$ ipython --no-banner

In [1]: import numpy as np

In [2]: import numpy.linalg as la

In [3]: np.set_printoptions(suppress=True, linewidth=120)

In [4]: K = np.arange(36).reshape(6, 6) + -1

In [5]: K
Out[5]: 
array([[-1,  0,  1,  2,  3,  4],
       [ 5,  6,  7,  8,  9, 10],
       [11, 12, 13, 14, 15, 16],
       [17, 18, 19, 20, 21, 22],
       [23, 24, 25, 26, 27, 28],
       [29, 30, 31, 32, 33, 34]])

In [6]: rk = la.matrix_rank(K)

In [7]: rk
Out[7]: np.int64(2)

In [8]: null = la.svd(K)[2][rk:].T

In [9]: np.round(K @ null, 1) + 0
Out[9]: 
array([[0., 0., 0., 0.],
       [0., 0., 0., 0.],
       [0., 0., 0., 0.],
       [0., 0., 0., 0.],
       [0., 0., 0., 0.],
       [0., 0., 0., 0.]])

In [10]: [int(la.matrix_rank(np.delete(K, i, axis=0))) for i in range(6)]
Out[10]: [2, 2, 2, 2, 2, 2]

In [11]: [int(la.matrix_rank(K[:, :j + 1])) for j in range(6)]
Out[11]: [1, 2, 2, 2, 2, 2]

In [12]: left, sig, Vh = la.svd(K, full_matrices=False)

In [13]: np.round(left.T @ K @ Vh.T, 1) + 0
Out[13]: 
array([[116.9,   0. ,   0. ,   0. ,   0. ,   0. ],
       [  0. ,   5.4,   0. ,   0. ,   0. ,   0. ],
       [  0. ,   0. ,   0. ,   0. ,   0. ,   0. ],
       [  0. ,   0. ,   0. ,   0. ,   0. ,   0. ],
       [  0. ,   0. ,   0. ,   0. ,   0. ,   0. ],
       [  0. ,   0. ,   0. ,   0. ,   0. ,   0. ]])

In [14]: np.unique(K.round(6), axis=0).shape
Out[14]: (6, 6)

In [15]: np.round(K @ la.pinv(K) @ K, 1) + 0
Out[15]: 
array([[-1.,  0.,  1.,  2.,  3.,  4.],
       [ 5.,  6.,  7.,  8.,  9., 10.],
       [11., 12., 13., 14., 15., 16.],
       [17., 18., 19., 20., 21., 22.],
       [23., 24., 25., 26., 27., 28.],
       [29., 30., 31., 32., 33., 34.]])

In [16]: np.abs(np.diag(la.qr(K)[1])) > 1e-9
Out[16]: array([ True,  True, False, False, False, False])

In [17]: np.allclose(K[:-1].T @ la.lstsq(K[:-1].T, K[-1])[0], K[-1])
Out[17]: True

In [18]: rng = np.random.default_rng(71)

In [19]: idx = rng.permutation(6)

In [20]: idx
Out[20]: array([5, 4, 2, 1, 0, 3])

In [21]: A2 = K[idx][:, idx]

In [22]: np.round(np.sort(np.abs(la.eigvals(A2))), 1) + 0
Out[22]: array([  0.,   0.,   0.,   0.,   6., 105.])

In [23]: np.round(la.det(A2), 1), round(float(la.det(K[idx])), 1)
Out[23]: (np.float64(-0.0), 0.0)

In [24]: left, sig, Vh = la.svd(K)

In [25]: evecs = Vh[:(sig > 1e-8).sum()]

In [26]: x0 = K[0] + -1 * K[5] + rng.integers(2) * np.eye(6)[1]

In [27]: x0
Out[27]: array([-30., -29., -30., -30., -30., -30.])

In [28]: np.allclose(evecs.T @ evecs @ x0, x0)
Out[28]: False

In [29]: np.round(evecs.T @ evecs, 1) + 0
Out[29]: 
array([[ 0.5,  0.4,  0.2,  0.1,  0. , -0.2],
       [ 0.4,  0.3,  0.2,  0.1,  0. ,  0. ],
       [ 0.2,  0.2,  0.2,  0.2,  0.1,  0.1],
       [ 0.1,  0.1,  0.2,  0.2,  0.2,  0.2],
       [ 0. ,  0. ,  0.1,  0.2,  0.3,  0.4],
       [-0.2,  0. ,  0.1,  0.2,  0.4,  0.5]])
